In [1]: import numpy as np

In [2]: from numpy import linalg as LA

In [3]: np.set_printoptions(precision=2, suppress=True, linewidth=160, legacy="1.25")

In [4]: Q, _ = LA.qr(np.array([[-0.8], [1.4]]))

In [5]: A = Q @ Q.T

In [6]: A
Out[6]: 
array([[ 0.25, -0.43],
       [-0.43,  0.75]])

In [7]: evals, vecs = LA.eigh(A)

In [8]: evals.round(2) + 0
Out[8]: array([0., 1.])

In [9]: round(float(evals.sum()), 2), round(np.trace(A), 2)
Out[9]: (1.0, 1.0)

In [10]: (evals > 1e-8).sum(), (evals < -1e-8).sum()
Out[10]: (1, 0)

In [11]: np.unique(evals.round(6) + 0, return_counts=True)[1]
Out[11]: array([1, 1])

In [12]: evals, vecs = LA.eigh(A)

In [13]: vec = np.array([0, 2])

In [14]: (np.sign(vecs[:, -1].round(6)) == np.sign(vecs[0, -1].round(6))).astype(int)
Out[14]: array([1, 0])

In [15]: vecs * np.maximum(evals, 0) @ vecs.T
Out[15]: 
array([[ 0.25, -0.43],
       [-0.43,  0.75]])

In [16]: round(np.abs(A).sum(axis=1).max(), 2), np.round(np.abs(evals).max(), 2)
Out[16]: (1.18, 1.0)

In [17]: vecs * np.abs(evals) @ vecs.T
Out[17]: 
array([[ 0.25, -0.43],
       [-0.43,  0.75]])

In [18]: LA.matrix_rank(A, rtol=0.1)
Out[18]: 1

In [19]: [round(float(x), 2) for x in LA.svd(A, compute_uv=False)[:3]]
Out[19]: [1.0, 0.0]

In [20]: rng = np.random.default_rng(16)

In [21]: z = rng.permutation(2)

In [22]: z
Out[22]: array([1, 0])

In [23]: A2 = A[z][:, z]

In [24]: np.diag(A2)
Out[24]: array([0.75, 0.25])

In [25]: np.round(np.sort(np.abs(LA.eigvals(A2))), 2) + 0
Out[25]: array([0., 1.])

In [26]: A2
Out[26]: 
array([[ 0.75, -0.43],
       [-0.43,  0.25]])

In [27]: np.round(np.trace(A2), 2)
Out[27]: 1.0

In [28]: A @ A
Out[28]: 
array([[ 0.25, -0.43],
       [-0.43,  0.75]])

In [29]: np.round(LA.det(A), 2)
Out[29]: 0.0

In [30]: np.allclose(A, A.T)
Out[30]: True

In [31]: (A - A.T) / 2
Out[31]: 
array([[0., 0.],
       [0., 0.]])

In [32]: np.round(np.trace(A), 2)
Out[32]: 1.0
